>>> import numpy as np
>>> from numpy import linalg as LA
>>> np.set_printoptions(precision=2, suppress=True, linewidth=140, floatmode="fixed")
>>> m1 = np.load("test4.npy")
>>> m1
array([[0.40, 0.60, 0.00, 0.00],
       [0.00, 0.43, 0.29, 0.29],
       [0.20, 0.20, 0.40, 0.20],
       [0.00, 0.33, 0.00, 0.67]])
>>> Q = m1.astype(float).copy()
>>> for j in range(4):
...     Q[:, j] -= Q[:, :j] @ (Q[:, :j].T @ Q[:, j])
...     Q[:, j] /= LA.norm(Q[:, j])
... 
>>> np.round(Q.T @ Q, 2) + 0
array([[1.00, 0.00, 0.00, 0.00],
       [0.00, 1.00, 0.00, 0.00],
       [0.00, 0.00, 1.00, 0.00],
       [0.00, 0.00, 0.00, 1.00]])
>>> Q, vecs = LA.qr(m1[:, :3])[0], LA.qr(m1[:, 3:])[0]
>>> s = LA.svd(Q.T @ vecs, compute_uv=False)
>>> s
array([0.82])
>>> M = np.loadtxt("a.csv", delimiter=",")
>>> M
array([[0.50, 0.00, 0.00, 0.00, 0.50],
       [0.00, 0.50, 0.25, 0.25, 0.00],
       [0.00, 0.33, 0.33, 0.00, 0.33],
       [0.00, 0.00, 0.00, 0.67, 0.33],
       [0.00, 0.00, 0.00, 0.00, 1.00]])
>>> def softmax(z):
...     e = np.exp(z - z.max(axis=-1, keepdims=True))
...     return e / e.sum(axis=-1, keepdims=True)
... 
>>> softmax(M).sum(axis=1)
array([1.00, 1.00, 1.00, 1.00, 1.00])
>>> np.round(softmax(10 * M[4]), 2) + 0
array([0.00, 0.00, 0.00, 0.00, 1.00])
>>> scores = M @ M.T / np.sqrt(5)
>>> softmax(scores)[4] @ M
array([0.10, 0.14, 0.10, 0.17, 0.48])
>>> softmax(scores).round(6).argmax(axis=1)
array([0, 1, 2, 3, 4])
>>> softmax(scores)
array([[0.22, 0.18, 0.19, 0.19, 0.22],
       [0.19, 0.22, 0.21, 0.20, 0.19],
       [0.19, 0.20, 0.21, 0.19, 0.21],
       [0.19, 0.19, 0.19, 0.23, 0.21],
       [0.20, 0.16, 0.19, 0.19, 0.25]])
>>> A = np.array([[1, 0, 0, 0], [3, 1, 0, 0], [-1, 2, 1, 0], [0, 0, -2, 1]])
>>> # triangular
>>> np.argsort(-LA.norm(A, axis=0).round(6), kind="stable")[:3]
array([0, 1, 2])
>>> round(float(LA.norm(A, 2) / LA.norm(A)), 2)
0.72
>>> LA.cond(A) > 100
np.False_
>>> np.abs(LA.svd(A)[2][-1])
array([0.06, 0.19, 0.44, 0.88])
>>> x0 = np.array([-6, 5, -4, -9])
>>> A @ np.ones(4)
array([ 1.00,  4.00,  2.00, -1.00])
>>> A @ (2 * x0)
array([-12, -26,  24,  -2])
>>> A * x0
array([[ -6,   0,   0,   0],
       [-18,   5,   0,   0],
       [  6,  10,  -4,   0],
       [  0,   0,   8,  -9]])
>>> A @ np.eye(4)[1]
array([0.00, 1.00, 2.00, 0.00])
>>> (A * x0).sum(axis=1)
array([ -6, -13,  12,  -1])
>>> arr = np.array([[-7, -1, -4, -3, -5, -6, -2, -2],
...     [-1, 5, 2, 3, 1, 0, 4, 4],
...     [2, 8, 5, 6, 4, 3, 7, 7],
...     [1, 7, 4, 5, 3, 2, 6, 6],
...     [-3, 3, 0, 1, -1, -2, 2, 2]])
>>> # columns 6 and 7 are equal
>>> LA.norm(arr, axis=1)
array([12.00,  8.49, 15.87, 13.27,  5.66])
>>> round(float(LA.norm(arr) ** 2 / LA.norm(arr, 2) ** 2), 2)
1.2
>>> LA.norm(arr, axis=0)
array([ 8.00, 12.17,  7.81,  8.94,  7.21,  7.28, 10.44, 10.44])
>>> round(LA.norm(arr, 1), 2), np.round(LA.norm(arr, np.inf), 2)
(np.float64(24.0), np.float64(42.0))
>>> ang = np.radians(36)
>>> Rm = np.eye(8)
>>> Rm[2, 2] = Rm[5, 5] = np.cos(ang)
>>> Rm[2, 5], Rm[5, 2] = -np.sin(ang), np.sin(ang)
>>> Rm
array([[ 1.00,  0.00,  0.00,  0.00,  0.00,  0.00,  0.00,  0.00],
       [ 0.00,  1.00,  0.00,  0.00,  0.00,  0.00,  0.00,  0.00],
       [ 0.00,  0.00,  0.81,  0.00,  0.00, -0.59,  0.00,  0.00],
       [ 0.00,  0.00,  0.00,  1.00,  0.00,  0.00,  0.00,  0.00],
       [ 0.00,  0.00,  0.00,  0.00,  1.00,  0.00,  0.00,  0.00],
       [ 0.00,  0.00,  0.59,  0.00,  0.00,  0.81,  0.00,  0.00],
       [ 0.00,  0.00,  0.00,  0.00,  0.00,  0.00,  1.00,  0.00],
       [ 0.00,  0.00,  0.00,  0.00,  0.00,  0.00,  0.00,  1.00]])
>>> B = arr @ Rm.T
>>> np.allclose(LA.norm(arr, axis=1), LA.norm(B, axis=1))
True
>>> B
array([[-7.00, -1.00,  0.29, -3.00, -5.00, -7.21, -2.00, -2.00],
       [-1.00,  5.00,  1.62,  3.00,  1.00,  1.18,  4.00,  4.00],
       [ 2.00,  8.00,  2.28,  6.00,  4.00,  5.37,  7.00,  7.00],
       [ 1.00,  7.00,  2.06,  5.00,  3.00,  3.97,  6.00,  6.00],
       [-3.00,  3.00,  1.18,  1.00, -1.00, -1.62,  2.00,  2.00]])
>>> np.abs(B - arr).max(axis=0)
array([0.00, 0.00, 4.29, 0.00, 0.00, 2.37, 0.00, 0.00])
